$ ipython --no-banner

In [1]: import numpy as np

In [2]: np.set_printoptions(suppress=True, linewidth=140)

In [3]: rnd = lambda a: np.round(a, 2) + 0

In [4]: K = np.loadtxt("a.csv", delimiter=",")

In [5]: print(K)
[[-22.62  -4.88  25.5 ]
 [-21.79  -4.66  24.58]
 [-20.46  -4.31  23.11]
 [-16.13  -3.18  18.29]
 [-13.2   -2.45  15.01]
 [-13.19  -2.45  15.01]
 [ -7.39  -1.08   8.44]
 [ -3.53  -0.33   4.  ]
 [ -0.34   0.     0.36]
 [  0.25   0.    -0.25]
 [  0.39   0.    -0.37]
 [  1.27   0.07  -1.1 ]
 [  2.2    0.24  -1.81]
 [  3.5    0.57  -2.81]
 [  3.96   0.7   -3.17]
 [  5.39   1.12  -4.31]
 [  5.92   1.28  -4.74]
 [ 11.73   3.16  -9.58]
 [ 12.85   3.53 -10.53]
 [ 16.13   4.63 -13.35]
 [ 18.51   5.44 -15.42]]

In [6]: dist = np.linalg.norm(K[:, None] - K[None], axis=-1)

In [7]: print(rnd(dist[:5, :5]))
[[ 0.    1.26  3.27  9.85 14.31]
 [ 1.26  0.    2.01  8.59 13.05]
 [ 3.27  2.01  0.    6.58 11.04]
 [ 9.85  8.59  6.58  0.    4.46]
 [14.31 13.05 11.04  4.46  0.  ]]

In [8]: print(np.unravel_index(dist.round(6).argmax(), dist.shape))
(np.int64(0), np.int64(20))

In [9]: print(dist.mean(axis=1).argmax())
0

In [10]: x0 = np.array([-4, -6, -7])

In [11]: rhs = K @ x0

In [12]: print(rnd(np.linalg.solve(K.T @ K, K.T @ rhs)))
[-4. -6. -7.]

In [13]: try:
    ...:     np.linalg.solve(K, rhs)
    ...: except np.linalg.LinAlgError as e:
    ...:     print(repr(e))
    ...: 
LinAlgError('Last 2 dimensions of the array must be square')

In [14]: print(rnd(np.linalg.pinv(K) @ K))
[[1. 0. 0.]
 [0. 1. 0.]
 [0. 0. 1.]]

In [15]: rng = np.random.default_rng(976614)

In [16]: rhs = rhs + 0.02 * rng.normal(size=21)

In [17]: print(rnd(rhs))
[-58.73 -56.95 -54.05 -44.41 -37.59 -37.6  -23.06 -11.89  -1.14   0.76   1.01   2.23   2.43   2.28   2.15   1.9    1.82   1.18   1.13
   1.15   1.24]

In [18]: coef, *_ = np.linalg.lstsq(K, rhs)

In [19]: print(rnd(coef))
[-3.99 -6.02 -6.99]

In [20]: print(rnd(K.T @ (rhs - K @ coef)))
[0. 0. 0.]

In [21]: print([round(float(np.linalg.norm(np.linalg.solve(K.T @ K + lam * np.eye(3), K.T @ rhs))), 2) for lam in (0, 1, 10, 100)])
[10.06, 9.66, 7.85, 3.0]

In [22]: proj = K @ np.linalg.solve(K.T @ K, K.T)

In [23]: print(rnd(proj @ K[:, 2]))
[ 25.5   24.58  23.11  18.29  15.01  15.01   8.44   4.     0.36  -0.25  -0.37  -1.1   -1.81  -2.81  -3.17  -4.31  -4.74  -9.58 -10.53
 -13.35 -15.42]

In [24]: print(rnd(np.diag(proj)))
[0.27 0.25 0.21 0.13 0.12 0.12 0.13 0.1  0.   0.   0.01 0.05 0.09 0.12 0.12 0.13 0.13 0.15 0.17 0.28 0.41]

In [25]: out = K + rng.integers(-2, 3, (21, 1)) @ rng.integers(-2, 3, (1, 3))

In [26]: print(rnd(out))
[[-21.62  -6.88  24.5 ]
 [-21.79  -4.66  24.58]
 [-19.46  -6.31  22.11]
 [-17.13  -1.18  19.29]
 [-12.2   -4.45  14.01]
 [-11.19  -6.45  13.01]
 [ -6.39  -3.08   7.44]
 [ -2.53  -2.33   3.  ]
 [ -1.34   2.     1.36]
 [  0.25   0.    -0.25]
 [  1.39  -2.    -1.37]
 [  1.27   0.07  -1.1 ]
 [  2.2    0.24  -1.81]
 [  3.5    0.57  -2.81]
 [  2.96   2.7   -2.17]
 [  6.39  -0.88  -5.31]
 [  5.92   1.28  -4.74]
 [ 11.73   3.16  -9.58]
 [ 12.85   3.53 -10.53]
 [ 14.13   8.63 -11.35]
 [ 18.51   5.44 -15.42]]

In [27]: print(rnd(np.linalg.svd(out - K, compute_uv=False)))
[10.39  0.    0.  ]

In [28]: print(np.linalg.matrix_rank(out - K, tol=1e-8))
1
